$ python3 -q
>>> import numpy as np
>>> import numpy.linalg as la
>>> np.set_printoptions(precision=3, suppress=True, linewidth=160)
>>> K = np.load("a.npy")
>>> K
array([[ 9.986,  3.755,  4.914,  6.791, -6.986],
       [-3.993, -2.639,  0.409, -4.34 ,  6.993],
       [-5.058, -3.117,  0.059, -5.175,  8.058],
       [ 9.584,  6.118,  2.602, 10.109, -6.584],
       [-2.586, -2.267,  1.096, -3.609,  5.586],
       [ 1.957,  5.435, -2.261,  8.044,  1.043],
       [-0.151,  3.41 , -2.031,  4.85 ,  3.151],
       [-0.445,  2.037, -1.064,  2.847,  3.445],
       [ 1.127,  0.668,  1.233,  1.115,  1.873],
       [-7.812, -2.742, -2.229, -5.033, 10.812],
       [-0.629,  0.617,  0.022,  0.791,  3.629],
       [-0.502, -2.278,  2.594, -3.325,  3.502],
       [-0.046,  1.422, -0.252,  2.025,  3.046],
       [ 5.248,  2.459,  2.641,  4.262, -2.248],
       [ 2.377,  3.507, -0.308,  5.35 ,  0.623],
       [ 1.884,  1.959,  0.666,  3.068,  1.116],
       [-2.795,  0.079, -1.064, -0.287,  5.795],
       [-7.457, -5.14 ,  0.079, -8.408, 10.457],
       [-5.397, -4.698,  1.172, -7.483,  8.397],
       [-0.118,  1.043,  0.022,  1.473,  3.118],
       [10.114,  5.869,  3.194,  9.829, -7.114],
       [ 1.303, -1.163,  2.928, -1.476,  1.697],
       [-2.616, -0.866, -0.126, -1.61 ,  5.616],
       [ 6.486,  6.853, -0.241, 10.716, -3.486],
       [-0.378, -0.938,  1.534, -1.394,  3.378],
       [-0.027, -1.015,  1.85 , -1.454,  3.027],
       [-5.536, -5.042,  1.367, -7.993,  8.536],
       [-5.733, -3.923,  0.268, -6.423,  8.733],
       [-2.088, -2.577,  1.717, -3.98 ,  5.088],
       [ 4.766,  4.731,  0.349,  7.44 , -1.766]])
>>> # null space of dimension 2
>>> rank = la.matrix_rank(K)
>>> rank
np.int64(3)
>>> N = la.svd(K)[2][rank:].T
>>> [int(la.matrix_rank(K[:i])) for i in range(1, len(K) + 1)]
[1, 2, 3, 3, 3, 3, 3, 3, 3, 3, 3, 3, 3, 3, 3, 3, 3, 3, 3, 3, 3, 3, 3, 3, 3, 3, 3, 3, 3, 3]
>>> np.allclose(K @ N, 0)
True
>>> [int(la.matrix_rank(K[:, :j + 1])) for j in range(5)]
[1, 2, 3, 3, 3]
>>> [int(la.matrix_rank(np.delete(K, i, axis=0))) for i in range(30)]
[3, 3, 3, 3, 3, 3, 3, 3, 3, 3, 3, 3, 3, 3, 3, 3, 3, 3, 3, 3, 3, 3, 3, 3, 3, 3, 3, 3, 3, 3]
>>> la.matrix_rank(K.T @ K), la.matrix_rank(K @ K.T)
(np.int64(3), np.int64(3))
>>> d = la.norm(K[:, None] - K[None], axis=-1)
>>> d.mean(axis=1).argmax()
np.int64(20)
>>> d.shape
(30, 30)
>>> np.unravel_index(d.round(6).argmax(), d.shape)
(np.int64(17), np.int64(20))
>>> out = K / la.norm(K, axis=1, keepdims=True)
>>> C2 = out @ out.T
>>> np.argwhere(np.triu(np.abs(C2) > 0.95, 1))
array([[ 0,  3],
       [ 0, 13],
       [ 0, 20],
       [ 1,  2],
       [ 1,  4],
       [ 1,  9],
       [ 1, 17],
       [ 1, 18],
       [ 1, 22],
       [ 1, 26],
       [ 1, 27],
       [ 1, 28],
       [ 2,  4],
       [ 2,  9],
       [ 2, 17],
       [ 2, 18],
       [ 2, 22],
       [ 2, 26],
       [ 2, 27],
       [ 2, 28],
       [ 3, 13],
       [ 3, 20],
       [ 3, 23],
       [ 3, 29],
       [ 4, 17],
       [ 4, 18],
       [ 4, 26],
       [ 4, 27],
       [ 4, 28],
       [ 5, 14],
       [ 6,  7],
       [ 7, 12],
       [ 9, 17],
       [ 9, 22],
       [ 9, 27],
       [10, 19],
       [11, 25],
       [11, 28],
       [12, 19],
       [13, 20],
       [14, 15],
       [14, 29],
       [16, 22],
       [17, 18],
       [17, 26],
       [17, 27],
       [17, 28],
       [18, 26],
       [18, 27],
       [18, 28],
       [23, 29],
       [24, 25],
       [26, 27],
       [26, 28],
       [27, 28]])
>>> round(np.degrees(np.arccos(np.clip(C2[3, 12], -1, 1))), 3)
np.float64(83.014)
>>> (C2 - 2 * np.eye(30)).round(6).argmax(axis=1)
array([13,  2,  1, 20,  1, 14,  7, 12, 15,  2, 19, 25, 19,  0,  5, 14, 22, 27, 26, 12,  3, 25,  9, 29, 25, 24, 18, 17,  4, 23])
>>> la.norm(out, axis=1)
array([1., 1., 1., 1., 1., 1., 1., 1., 1., 1., 1., 1., 1., 1., 1., 1., 1., 1., 1., 1., 1., 1., 1., 1., 1., 1., 1., 1., 1., 1.])
